$ python3 -q
>>> import numpy as np
>>> np.set_printoptions(suppress=True, linewidth=120)
>>> J = np.load("m.npy")
>>> J
array([[2, 1, 2],
       [1, 2, 3],
       [2, 3, 4]])
>>> np.round(np.linalg.det(J), 2)
np.float64(-2.0)
>>> np.allclose(J, J.T)
True
>>> J @ J
array([[ 9, 10, 15],
       [10, 14, 20],
       [15, 20, 29]])
>>> np.trace(J)
np.int64(8)
>>> (J + J.T) / 2
array([[2., 1., 2.],
       [1., 2., 3.],
       [2., 3., 4.]])
>>> assert J == J.T
Traceback (most recent call last):
  File "<python-input-9>", line 1, in <module>
    assert J == J.T
           ^^^^^^^^
ValueError: The truth value of an array with more than one element is ambiguous. Use a.any() or a.all()
>>> (J - J.T) / 2
array([[0., 0., 0.],
       [0., 0., 0.],
       [0., 0., 0.]])
>>> round(float(np.abs(np.linalg.eigvals(J)).max()), 2)
7.12
>>> np.round(np.sort(np.abs(np.linalg.eigvals(J))), 2)
array([0.25, 1.13, 7.12])
>>> ang = np.radians(180)
>>> R = np.eye(3)
>>> R[2, 2] = R[0, 0] = np.cos(ang)
>>> R[2, 0], R[0, 2] = -np.sin(ang), np.sin(ang)
>>> R.round(2) + 0
array([[-1.,  0.,  0.],
       [ 0.,  1.,  0.],
       [ 0.,  0., -1.]])
>>> Y = J @ R.T
>>> np.round(np.linalg.svd(J, compute_uv=False), 2), np.round(np.linalg.svd(Y, compute_uv=False), 2)
(array([7.12, 1.13, 0.25]), array([7.12, 1.13, 0.25]))
>>> np.abs(Y - J).max(axis=0)
array([4., 0., 8.])
>>> round(np.linalg.det(R), 2), np.trace(R)
(np.float64(1.0), np.float64(-1.0))
>>> np.allclose(np.linalg.norm(J, axis=1), np.linalg.norm(Y, axis=1))
True
>>> def softmax(z):
...     e = np.exp(z - z.max(axis=-1, keepdims=True))
...     return e / e.sum(axis=-1, keepdims=True)
... 
>>> np.round(softmax(J[1] + -2), 2)
array([0.09, 0.24, 0.67])
>>> np.round(softmax(10 * J[1]), 2) + 0
array([0., 0., 1.])
>>> att = J @ J.T / np.sqrt(3)
>>> np.round(softmax(att + np.triu(np.full(att.shape, -np.inf), 1)), 2) + 0
array([[1.  , 0.  , 0.  ],
       [0.09, 0.91, 0.  ],
       [0.  , 0.01, 0.99]])
>>> np.round(softmax(att)[1] @ J, 2)
array([1.97, 2.96, 3.96])
>>> softmax(att).round(6).argmax(axis=1)
array([2, 2, 2])
>>> np.round(softmax(att), 2) + 0
array([[0.03, 0.05, 0.92],
       [0.  , 0.03, 0.97],
       [0.  , 0.01, 0.99]])
>>> rng = np.random.default_rng(47)
>>> z = rng.permutation(3)
>>> Y = J[:, z] * rng.choice([-1, 1], 3)
>>> Y
array([[ 2,  1, -2],
       [ 1,  2, -3],
       [ 2,  3, -4]])
>>> Uu, _, VT = np.linalg.svd(J.T @ Y)
>>> np.round(Uu @ VT, 2) + 0
array([[ 1.,  0.,  0.],
       [ 0.,  1.,  0.],
       [ 0.,  0., -1.]])
>>> M = np.load("mat.npy")
>>> M.round(2)
array([[ 1.01, -0.38, -0.04,  0.29, -0.88],
       [-0.38,  1.46, -0.14, -0.45, -0.38],
       [-0.04, -0.14,  0.77,  0.6 ,  0.22],
       [ 0.29, -0.45,  0.6 ,  0.61,  0.01],
       [-0.88, -0.38,  0.22,  0.01,  1.15]])
>>> Y = M / np.linalg.norm(M, axis=1, keepdims=True)
>>> cov = Y @ Y.T
>>> (np.abs(cov) > 0.9).astype(int)
array([[1, 0, 0, 0, 0],
       [0, 1, 0, 0, 0],
       [0, 0, 1, 0, 0],
       [0, 0, 0, 1, 0],
       [0, 0, 0, 0, 1]])
>>> np.round(np.degrees(np.arccos(np.clip(cov[4, 1], -1, 1))), 2)
np.float64(106.73)
